$ python -q
>>> import numpy as np
>>> import numpy.linalg as la
>>> np.set_printoptions(precision=2, suppress=True, linewidth=160)
>>> rd = lambda a: np.round(a, 2) + 0
>>> data = np.load("data.npy")
>>> data
array([[ 0.,  0.,  0.,  0.,  0.,  0., -1.,  0.,  0.,  0.,  0.],
       [ 0.,  0.,  0., -1.,  0., -1.,  0.,  0.,  0., -1., -1.],
       [ 0.,  0.,  0.,  0., -1.,  0.,  0., -1., -1.,  0.,  0.],
       [ 0., -1.,  0.,  0.,  0., -1.,  0.,  0.,  0., -1., -1.],
       [ 0.,  0., -1.,  0.,  0.,  0.,  0., -1., -1.,  0.,  0.],
       [ 0., -1.,  0., -1.,  0.,  0.,  0.,  0.,  0., -1., -1.],
       [-1.,  0.,  0.,  0.,  0.,  0.,  0.,  0.,  0.,  0.,  0.],
       [ 0.,  0., -1.,  0., -1.,  0.,  0.,  0., -1.,  0.,  0.],
       [ 0.,  0., -1.,  0., -1.,  0.,  0., -1.,  0.,  0.,  0.],
       [ 0., -1.,  0., -1.,  0., -1.,  0.,  0.,  0.,  0., -1.],
       [ 0., -1.,  0., -1.,  0., -1.,  0.,  0.,  0., -1.,  0.]])
>>> f, v = data[0], data[3]
>>> f @ f
np.float64(1.0)
>>> p = (f @ v) / (f @ f) * f
>>> p
array([ 0.,  0.,  0.,  0.,  0.,  0., -0.,  0.,  0.,  0.,  0.])
>>> (v - p) @ f
np.float64(0.0)
>>> W0 = np.loadtxt("run9.csv", delimiter=",")
>>> W0
array([[ 12.69,  20.  ,  -1.9 ,  -9.95,   9.26,   6.21,  -5.3 , -13.91,   0.78,   7.09,  -0.02,   8.75],
       [ 12.15,  19.45,  -4.46,  -9.57,  10.23,   7.8 ,  -5.86, -14.56,   0.27,   8.16,   2.63,  10.38],
       [ 11.83,  17.31,  -3.66, -10.57,  10.45,   8.91,  -7.81, -15.67,   1.57,   6.74,  -0.34,   7.74],
       [-17.55,  -6.14,  13.53,   7.91,  -5.09,   7.07,  12.32,  -6.31,   6.59, -28.7 , -23.16,  -9.35],
       [-17.07,  -4.72,  12.48,   6.77,  -6.77,   5.12,  13.05,  -4.56,   6.72, -28.86, -23.85,  -8.88],
       [-18.5 ,  -6.77,  10.61,   8.46,  -6.95,   5.34,  11.38,  -5.98,   5.73, -30.36, -22.88,  -9.49],
       [ 10.97,  18.57,  -5.  , -10.82,   9.1 ,   7.42,  -6.54, -16.06,  -0.94,   7.58,   3.98,   7.44],
       [ 12.9 ,  18.97,  -3.07,  -9.92,   9.57,   7.68,  -6.2 , -15.22,   0.91,   6.23,   3.5 ,   8.36],
       [-19.28,  -7.15,  12.67,   8.06,  -6.13,   7.87,  10.31,  -5.5 ,   7.33, -28.71, -20.81,  -8.83],
       [ 11.26,  17.59,  -3.65, -10.36,  11.93,   6.86,  -5.54, -15.38,   0.76,   8.04,   1.99,   8.14],
       [-18.26,  -5.98,  13.39,   7.91,  -6.69,   7.13,  12.41,  -5.05,   7.59, -28.76, -20.83,  -9.95],
       [ 11.92,  19.4 ,  -5.83,  -9.29,  10.44,   5.61,  -6.95, -14.32,  -1.42,   5.01,   2.44,   8.3 ],
       [ 10.44,  16.51,  -2.24,  -9.91,  11.08,   8.12,  -6.43, -14.01,  -1.22,   5.83,   0.59,   9.34],
       [ 11.98,  16.76,  -5.03, -10.74,   9.21,   6.51,  -5.37, -14.8 ,   0.31,   7.6 ,   1.2 ,   9.12],
       [-17.92,  -5.56,  12.5 ,   8.6 ,  -6.16,   5.75,  10.91,  -4.4 ,   8.61, -27.47, -21.83,  -9.94],
       [  9.86,  17.79,  -4.64, -10.76,  11.45,   7.02,  -8.36, -14.68,   0.09,   5.7 ,   1.49,   9.06],
       [-18.19,  -7.01,  12.83,   9.03,  -7.43,   8.87,  12.42,  -5.12,   6.52, -26.19, -20.42, -10.31],
       [ 13.49,  17.7 ,  -5.17,  -8.99,  11.46,   8.21,  -5.68, -14.52,   1.21,   6.3 ,   0.67,   7.56],
       [ 11.74,  17.8 ,  -3.24, -10.33,  11.18,   5.13, -10.36, -15.63,  -0.88,   6.64,   1.27,   7.96],
       [-17.86,  -5.87,  10.27,   6.  ,  -7.1 ,   7.86,  10.13,  -5.37,   5.91, -27.79, -22.86,  -8.13],
       [ 12.35,  16.79,  -2.12, -10.16,  11.38,   5.24,  -7.66, -15.05,   1.13,   8.68,   2.33,   8.74],
       [-18.84,  -3.98,  12.8 ,   7.53,  -5.61,   7.04,  10.62,  -4.54,   6.11, -30.08, -21.21,  -8.02],
       [-19.05,  -7.02,  11.09,   7.26,  -4.54,   7.34,  12.04,  -6.29,   9.24, -27.55, -22.78,  -9.48],
       [ 11.99,  18.18,  -4.5 , -11.77,   9.78,   7.54,  -5.84, -15.93,  -1.61,   6.52,   3.5 ,   9.55],
       [ 11.31,  20.34,  -4.73, -10.23,   8.74,   8.98,  -7.53, -15.32,   2.59,   6.47,   1.16,   9.69],
       [ 11.38,  19.41,  -3.01, -10.29,  10.17,   7.07,  -7.04, -13.47,  -0.11,   7.8 ,   2.43,  10.02],
       [-17.1 ,  -3.66,  13.29,   8.37,  -5.2 ,   7.39,  14.27,  -5.91,   7.  , -30.73, -21.93,  -8.71]])
>>> cov = np.cov(W0, rowvar=False)
>>> rd(np.polyfit(W0[:, 5], W0[:, 8], 1))
array([0.02, 2.87])
>>> np.median(W0, axis=0)
array([ 10.97,  16.79,  -2.24,  -9.57,   9.21,   7.13,  -5.54, -14.01,   1.21,   5.83,   0.59,   7.74])
>>> cov.shape
(12, 12)
>>> np.argwhere(np.triu(np.abs(np.corrcoef(W0.T)) > 0.8, 1))
array([[ 0,  1],
       [ 0,  2],
       [ 0,  3],
       [ 0,  4],
       [ 0,  6],
       [ 0,  7],
       [ 0,  8],
       [ 0,  9],
       [ 0, 10],
       [ 0, 11],
       [ 1,  2],
       [ 1,  3],
       [ 1,  4],
       [ 1,  6],
       [ 1,  7],
       [ 1,  8],
       [ 1,  9],
       [ 1, 10],
       [ 1, 11],
       [ 2,  3],
       [ 2,  4],
       [ 2,  6],
       [ 2,  7],
       [ 2,  8],
       [ 2,  9],
       [ 2, 10],
       [ 2, 11],
       [ 3,  4],
       [ 3,  6],
       [ 3,  7],
       [ 3,  8],
       [ 3,  9],
       [ 3, 10],
       [ 3, 11],
       [ 4,  6],
       [ 4,  7],
       [ 4,  8],
       [ 4,  9],
       [ 4, 10],
       [ 4, 11],
       [ 6,  7],
       [ 6,  8],
       [ 6,  9],
       [ 6, 10],
       [ 6, 11],
       [ 7,  8],
       [ 7,  9],
       [ 7, 10],
       [ 7, 11],
       [ 8,  9],
       [ 8, 10],
       [ 8, 11],
       [ 9, 10],
       [ 9, 11],
       [10, 11]])
>>> rd(la.eigvalsh(cov)[::-1])
array([1247.65,    2.3 ,    2.12,    1.73,    1.47,    1.25,    0.99,    0.9 ,    0.59,    0.5 ,    0.23,    0.15])
>>> rd(np.corrcoef(W0[:, 5], W0[:, 8])[0, 1])
np.float64(0.01)
>>> cen = (W0 - W0.mean(axis=0)) / W0.std(axis=0)
>>> rd(cen.std(axis=0))
array([1., 1., 1., 1., 1., 1., 1., 1., 1., 1., 1., 1.])
>>> beta = la.lstsq(np.delete(cen, 3, axis=1), cen[:, 3])[0]
>>> rd(beta)
array([ 0.15, -0.11,  0.05,  0.05,  0.01,  0.06,  0.28,  0.06, -0.46,  0.22, -0.41])
